In [1]: import numpy as np

In [2]: np.set_printoptions(precision=3, suppress=True, linewidth=160)

In [3]: def rd(a):
   ...:     return np.round(a, 3) + 0
   ...: 

In [4]: J = np.loadtxt("run3.csv", delimiter=",")

In [5]: J
Out[5]: 
array([[  0.6, -16. ,  -0.3,   1.7,  -0.8,   0.3,   1.2,  -2.1],
       [  0. ,  -2. ,  -1.6,   0.5,   0.3,  -0.3,  -0.4,   1.8],
       [ -0.2, -12. ,   0.7,  -0.1,  -1.1,  -0.9,   2.5,  -1. ],
       [ -1. ,  12. ,   0.4,   0.9,  -0.3,   1.8,  -0.6,  -0.1],
       [  0.4,   2. ,   1. ,  -2.2,  -0.5,  -1.9,  -0.8,   1.8],
       [ -0.4,  24. ,   1.1,   1.3,  -0.8,   0.6,   0.6,  -0.7],
       [  0.1,   2. ,   0.7,   0.7,  -0.7,  -2. ,  -0.5,  -0.5],
       [ -2. , -10. ,   0. ,  -0.1,   1.1,   0.2,   0.3,   1.1],
       [  1.1, -10. ,   0.2,  -1.4,   0.4,   0.4,   2.5,   0.4],
       [  0. ,  -6. ,   0.3,   0.1,   1.2,  -2.3,  -0.1,   0.1],
       [  0.4,   0. ,  -0.5,   0.9,  -0.4,  -0.4,   0.6,  -1.4],
       [  1.2, -40. ,  -1. ,   0.3,   0.7,   0.2,  -0.1,   0.6],
       [ -1. ,  18. ,   0. ,  -0.3,   0.1,   2.2,   2.7,  -0.9],
       [ -1.1, -10. ,  -0.6,  -0.4,  -1. ,  -1.4,  -0.1,  -1.4]])

In [6]: # column 1 is much longer than the rest

In [7]: rng = np.random.default_rng(22356)

In [8]: other = J + rng.integers(-2, 3, (14, 1)) @ rng.integers(-2, 3, (1, 8))

In [9]: rd(other)
Out[9]: 
array([[  0.6, -12. ,  -0.3,  -2.3,   3.2,   4.3,   3.2,  -6.1],
       [  0. ,  -2. ,  -1.6,   0.5,   0.3,  -0.3,  -0.4,   1.8],
       [ -0.2, -12. ,   0.7,  -0.1,  -1.1,  -0.9,   2.5,  -1. ],
       [ -1. ,  12. ,   0.4,   0.9,  -0.3,   1.8,  -0.6,  -0.1],
       [  0.4,   0. ,   1. ,  -0.2,  -2.5,  -3.9,  -1.8,   3.8],
       [ -0.4,  22. ,   1.1,   3.3,  -2.8,  -1.4,  -0.4,   1.3],
       [  0.1,   4. ,   0.7,  -1.3,   1.3,   0. ,   0.5,  -2.5],
       [ -2. , -12. ,   0. ,   1.9,  -0.9,  -1.8,  -0.7,   3.1],
       [  1.1, -14. ,   0.2,   2.6,  -3.6,  -3.6,   0.5,   4.4],
       [  0. ,  -6. ,   0.3,   0.1,   1.2,  -2.3,  -0.1,   0.1],
       [  0.4,   0. ,  -0.5,   0.9,  -0.4,  -0.4,   0.6,  -1.4],
       [  1.2, -42. ,  -1. ,   2.3,  -1.3,  -1.8,  -1.1,   2.6],
       [ -1. ,  14. ,   0. ,   3.7,  -3.9,  -1.8,   0.7,   3.1],
       [ -1.1, -14. ,  -0.6,   3.6,  -5. ,  -5.4,  -2.1,   2.6]])

In [10]: rd(np.linalg.svd(other - J, compute_uv=False))
Out[10]: array([21.,  0.,  0.,  0.,  0.,  0.,  0.,  0.])

In [11]: np.abs(other - J).sum(axis=1)
Out[11]: array([22.,  0.,  0.,  0., 11., 11., 11., 11., 22.,  0.,  0., 11., 22., 22.])

In [12]: np.linalg.matrix_rank(other - J, tol=1e-8)
Out[12]: np.int64(1)

In [13]: x0 = np.array([1, 2, 8, 5, 4, 3, 5, 9])

In [14]: a = np.maximum(J @ x0, 0)

In [15]: rd(np.maximum(J @ (3 * x0), 0))
Out[15]: array([  0. ,   0.6,   0. ,  93. ,  17.7, 174.6,   0. ,   0. ,   0. ,   0. ,   0. ,   0. , 137.7,   0. ])

In [16]: rd(np.maximum(J @ x0, 0) - np.maximum(-J @ x0, 0))
Out[16]: array([-40.5,   0.2, -22.7,  31. ,   5.9,  58.2,  -2.6,  -6.1,  -5.4, -10.8, -11.5, -77. ,  45.9, -49.2])

In [17]: idx = rng.permutation(8)

In [18]: other = J[:, idx] * rng.choice([-1, 1], 8)

In [19]: other
Out[19]: 
array([[  1.7,  -1.2,   0.6,   0.3,   2.1,  -0.8, -16. ,   0.3],
       [  0.5,   0.4,   0. ,  -0.3,  -1.8,   0.3,  -2. ,   1.6],
       [ -0.1,  -2.5,  -0.2,  -0.9,   1. ,  -1.1, -12. ,  -0.7],
       [  0.9,   0.6,  -1. ,   1.8,   0.1,  -0.3,  12. ,  -0.4],
       [ -2.2,   0.8,   0.4,  -1.9,  -1.8,  -0.5,   2. ,  -1. ],
       [  1.3,  -0.6,  -0.4,   0.6,   0.7,  -0.8,  24. ,  -1.1],
       [  0.7,   0.5,   0.1,  -2. ,   0.5,  -0.7,   2. ,  -0.7],
       [ -0.1,  -0.3,  -2. ,   0.2,  -1.1,   1.1, -10. ,  -0. ],
       [ -1.4,  -2.5,   1.1,   0.4,  -0.4,   0.4, -10. ,  -0.2],
       [  0.1,   0.1,   0. ,  -2.3,  -0.1,   1.2,  -6. ,  -0.3],
       [  0.9,  -0.6,   0.4,  -0.4,   1.4,  -0.4,   0. ,   0.5],
       [  0.3,   0.1,   1.2,   0.2,  -0.6,   0.7, -40. ,   1. ],
       [ -0.3,  -2.7,  -1. ,   2.2,   0.9,   0.1,  18. ,  -0. ],
       [ -0.4,   0.1,  -1.1,  -1.4,   1.4,  -1. , -10. ,   0.6]])

In [20]: left, _, VT = np.linalg.svd(J.T @ other)

In [21]: rd(left @ VT)
Out[21]: 
array([[ 0.,  0.,  1.,  0.,  0.,  0.,  0.,  0.],
       [ 0.,  0.,  0.,  0.,  0.,  0.,  1.,  0.],
       [ 0.,  0.,  0.,  0.,  0.,  0.,  0., -1.],
       [ 1.,  0.,  0.,  0.,  0.,  0.,  0.,  0.],
       [ 0.,  0.,  0.,  0.,  0.,  1.,  0.,  0.],
       [ 0.,  0.,  0.,  1.,  0.,  0.,  0.,  0.],
       [ 0., -1.,  0.,  0.,  0.,  0.,  0.,  0.],
       [ 0.,  0.,  0.,  0., -1.,  0.,  0.,  0.]])

In [22]: other = np.array([[2, 2, 0],
    ...:     [1, 0, 3],
    ...:     [2, 2, 3],
    ...:     [3, 1, 2],
    ...:     [2, 1, 3],
    ...:     [0, 2, 2],
    ...:     [0, 0, 2],
    ...:     [2, 1, 3]])

In [23]: np.linalg.matrix_rank(J @ other)
Out[23]: np.int64(3)

In [24]: rd(np.einsum("ij->j", J))
Out[24]: array([ -1.9, -48. ,   0.4,   1.9,  -1.8,  -3.5,   7.8,  -2.3])

In [25]: np.vstack([J, other.T]).shape
Out[25]: (17, 8)

In [26]: X = np.load("x.npy")

In [27]: X
Out[27]: 
array([[ 1,  0,  0,  0,  0,  0,  0],
       [ 0,  1,  0,  0,  0,  0,  0],
       [-2,  2,  1,  0,  0,  0,  0],
       [-2,  0, -3,  1,  0,  0,  0],
       [ 3,  2, -1,  3,  1,  0,  0],
       [ 0,  2, -2, -3, -3,  1,  0],
       [ 3, -2,  0, -2, -3, -2,  1]])

In [28]: other = X / np.sqrt((X ** 2).mean(axis=1, keepdims=True))

In [29]: rd(other[2])
Out[29]: array([-1.764,  1.764,  0.882,  0.   ,  0.   ,  0.   ,  0.   ])

In [30]: np.linalg.matrix_rank(other) == np.linalg.matrix_rank(X)
Out[30]: np.True_

In [31]: x0 = np.array([0, 2, 0, 1, 1, 1, 0, 1])

In [32]: target = J @ x0

In [33]: rd(np.linalg.solve(J.T @ J, J.T @ target))
Out[33]: array([0., 2., 0., 1., 1., 1., 0., 1.])

In [34]: rd(np.linalg.lstsq(J, target)[0])
Out[34]: array([0., 2., 0., 1., 1., 1., 0., 1.])

In [35]: target = target + 0.02 * rng.normal(size=14)

In [36]: rd(target)
Out[36]: array([-32.895,  -1.72 , -27.126,  26.3  ,   1.24 ,  48.386,   1.492, -17.741, -20.273, -12.882,  -1.314, -78.216,  37.107, -24.204])

In [37]: b, *_ = np.linalg.lstsq(J, target)

In [38]: rd(J.T @ (target - J @ b))
Out[38]: array([0., 0., 0., 0., 0., 0., 0., 0.])

In [39]: rd(b)
Out[39]: array([ 0.004,  2.001,  0.001,  0.99 ,  1.003,  1.   , -0.016,  0.987])

In [40]: b.round()
Out[40]: array([ 0.,  2.,  0.,  1.,  1.,  1., -0.,  1.])

In [41]: G = X.T @ X

In [42]: np.linalg.matrix_rank(G)
Out[42]: np.int64(7)

In [43]: np.trace(G), (X ** 2).sum()
Out[43]: (np.int64(107), np.int64(107))

In [44]: rd(np.linalg.svd(X, compute_uv=False) ** 2)
Out[44]: array([42.709, 29.884, 20.436, 11.281,  2.645,  0.045,  0.   ])

In [45]: x0 = np.array([6, 2, 2, 7, 6, 3, 3])

In [46]: a = np.maximum(X @ x0, 0)

In [47]: np.flatnonzero(a > 1e-9)
Out[47]: array([0, 1, 4])

In [48]: X * (a > 1e-9)[:, None]
Out[48]: 
array([[ 1,  0,  0,  0,  0,  0,  0],
       [ 0,  1,  0,  0,  0,  0,  0],
       [ 0,  0,  0,  0,  0,  0,  0],
       [ 0,  0,  0,  0,  0,  0,  0],
       [ 3,  2, -1,  3,  1,  0,  0],
       [ 0,  0,  0,  0,  0,  0,  0],
       [ 0,  0,  0,  0,  0,  0,  0]])

In [49]: left, sigma, VT = np.linalg.svd(X)

In [50]: rd(sigma)
Out[50]: array([6.535, 5.467, 4.521, 3.359, 1.626, 0.212, 0.005])

In [51]: np.argmax(sigma[:-1] / (sigma[1:] + 1e-6)) + 1
Out[51]: np.int64(6)

In [52]: other = left[:, :6] @ np.diag(sigma[:6]) @ VT[:6]

In [53]: rd(other)
Out[53]: 
array([[ 1.   ,  0.   ,  0.   ,  0.   ,  0.001,  0.001,  0.004],
       [ 0.   ,  1.   ,  0.   ,  0.   ,  0.   , -0.001, -0.002],
       [-2.   ,  2.   ,  1.   ,  0.   ,  0.   ,  0.   ,  0.001],
       [-2.   ,  0.   , -3.   ,  1.   ,  0.   ,  0.   ,  0.001],
       [ 3.   ,  2.   , -1.   ,  3.   ,  1.   ,  0.   ,  0.   ],
       [ 0.   ,  2.   , -2.   , -3.   , -3.   ,  1.   ,  0.   ],
       [ 3.   , -2.   ,  0.   , -2.   , -3.   , -2.   ,  1.   ]])

In [54]: rd(np.linalg.norm(X - other, 2)), rd(sigma[6])
Out[54]: (np.float64(0.005), np.float64(0.005))

In [55]: feats = np.load("arr.npy")

In [56]: rd(feats)
Out[56]: 
array([[0.12 , 0.04 , 0.08 , 0.04 , 0.08 , 0.12 , 0.2  , 0.12 , 0.08 , 0.08 , 0.04 ],
       [0.   , 0.172, 0.172, 0.034, 0.069, 0.069, 0.172, 0.034, 0.069, 0.103, 0.103],
       [0.032, 0.   , 0.161, 0.161, 0.065, 0.129, 0.129, 0.032, 0.065, 0.129, 0.097],
       [0.083, 0.125, 0.167, 0.042, 0.083, 0.167, 0.042, 0.083, 0.042, 0.042, 0.125],
       [0.108, 0.135, 0.081, 0.   , 0.162, 0.027, 0.108, 0.108, 0.054, 0.135, 0.081],
       [0.   , 0.185, 0.148, 0.037, 0.037, 0.074, 0.074, 0.148, 0.037, 0.074, 0.185],
       [0.031, 0.125, 0.031, 0.125, 0.062, 0.031, 0.156, 0.031, 0.125, 0.156, 0.125],
       [0.061, 0.152, 0.061, 0.152, 0.03 , 0.091, 0.091, 0.152, 0.061, 0.061, 0.091],
       [0.111, 0.074, 0.037, 0.148, 0.074, 0.111, 0.   , 0.148, 0.037, 0.148, 0.111],
       [0.147, 0.029, 0.147, 0.088, 0.088, 0.029, 0.059, 0.029, 0.147, 0.088, 0.147],
       [0.   , 0.156, 0.062, 0.062, 0.156, 0.094, 0.125, 0.125, 0.062, 0.125, 0.031]])

In [57]: # rows sum to 1

In [58]: other = np.linalg.inv(feats)

In [59]: (np.abs(other) > 1e-9).astype(int)
Out[59]: 
array([[1, 1, 1, 1, 1, 1, 1, 1, 1, 1, 1],
       [1, 1, 1, 1, 1, 1, 1, 1, 1, 1, 1],
       [1, 1, 1, 1, 1, 1, 1, 1, 1, 1, 1],
       [1, 1, 1, 1, 1, 1, 1, 1, 1, 1, 1],
       [1, 1, 1, 1, 1, 1, 1, 1, 1, 1, 1],
       [1, 1, 1, 1, 1, 1, 1, 1, 1, 1, 1],
       [1, 1, 1, 1, 1, 1, 1, 1, 1, 1, 1],
       [1, 1, 1, 1, 1, 1, 1, 1, 1, 1, 1],
       [1, 1, 1, 1, 1, 1, 1, 1, 1, 1, 1],
       [1, 1, 1, 1, 1, 1, 1, 1, 1, 1, 1],
       [1, 1, 1, 1, 1, 1, 1, 1, 1, 1, 1]])

In [60]: rd(np.linalg.cond(feats))
Out[60]: np.float64(52.707)

In [61]: np.allclose(other, feats.T)
Out[61]: False

In [62]: rd(np.linalg.matrix_power(feats, 100))
Out[62]: 
array([[0.059, 0.109, 0.107, 0.083, 0.083, 0.083, 0.107, 0.086, 0.073, 0.106, 0.105],
       [0.059, 0.109, 0.107, 0.083, 0.083, 0.083, 0.107, 0.086, 0.073, 0.106, 0.105],
       [0.059, 0.109, 0.107, 0.083, 0.083, 0.083, 0.107, 0.086, 0.073, 0.106, 0.105],
       [0.059, 0.109, 0.107, 0.083, 0.083, 0.083, 0.107, 0.086, 0.073, 0.106, 0.105],
       [0.059, 0.109, 0.107, 0.083, 0.083, 0.083, 0.107, 0.086, 0.073, 0.106, 0.105],
       [0.059, 0.109, 0.107, 0.083, 0.083, 0.083, 0.107, 0.086, 0.073, 0.106, 0.105],
       [0.059, 0.109, 0.107, 0.083, 0.083, 0.083, 0.107, 0.086, 0.073, 0.106, 0.105],
       [0.059, 0.109, 0.107, 0.083, 0.083, 0.083, 0.107, 0.086, 0.073, 0.106, 0.105],
       [0.059, 0.109, 0.107, 0.083, 0.083, 0.083, 0.107, 0.086, 0.073, 0.106, 0.105],
       [0.059, 0.109, 0.107, 0.083, 0.083, 0.083, 0.107, 0.086, 0.073, 0.106, 0.105],
       [0.059, 0.109, 0.107, 0.083, 0.083, 0.083, 0.107, 0.086, 0.073, 0.106, 0.105]])

In [63]: rd(feats @ np.ones(11))
Out[63]: array([1., 1., 1., 1., 1., 1., 1., 1., 1., 1., 1.])

In [64]: p = np.eye(11)[5]

In [65]: for _ in range(3):
    ...:     p = p @ feats
    ...:     print(p.round(3))
    ...: 
[0.    0.185 0.148 0.037 0.037 0.074 0.074 0.148 0.037 0.074 0.185]
[0.038 0.121 0.111 0.09  0.081 0.084 0.115 0.085 0.071 0.106 0.098]
[0.057 0.111 0.109 0.084 0.082 0.082 0.106 0.083 0.074 0.106 0.107]

In [66]: O, r_ = np.linalg.qr(feats)

In [67]: rd(O @ r_)
Out[67]: 
array([[0.12 , 0.04 , 0.08 , 0.04 , 0.08 , 0.12 , 0.2  , 0.12 , 0.08 , 0.08 , 0.04 ],
       [0.   , 0.172, 0.172, 0.034, 0.069, 0.069, 0.172, 0.034, 0.069, 0.103, 0.103],
       [0.032, 0.   , 0.161, 0.161, 0.065, 0.129, 0.129, 0.032, 0.065, 0.129, 0.097],
       [0.083, 0.125, 0.167, 0.042, 0.083, 0.167, 0.042, 0.083, 0.042, 0.042, 0.125],
       [0.108, 0.135, 0.081, 0.   , 0.162, 0.027, 0.108, 0.108, 0.054, 0.135, 0.081],
       [0.   , 0.185, 0.148, 0.037, 0.037, 0.074, 0.074, 0.148, 0.037, 0.074, 0.185],
       [0.031, 0.125, 0.031, 0.125, 0.062, 0.031, 0.156, 0.031, 0.125, 0.156, 0.125],
       [0.061, 0.152, 0.061, 0.152, 0.03 , 0.091, 0.091, 0.152, 0.061, 0.061, 0.091],
       [0.111, 0.074, 0.037, 0.148, 0.074, 0.111, 0.   , 0.148, 0.037, 0.148, 0.111],
       [0.147, 0.029, 0.147, 0.088, 0.088, 0.029, 0.059, 0.029, 0.147, 0.088, 0.147],
       [0.   , 0.156, 0.062, 0.062, 0.156, 0.094, 0.125, 0.125, 0.062, 0.125, 0.031]])

In [68]: rd(abs(r_[0, 0])), rd(np.linalg.norm(feats[:, 0]))
Out[68]: (np.float64(0.27), np.float64(0.27))

In [69]: np.allclose(r_.T @ r_, feats.T @ feats)
Out[69]: True
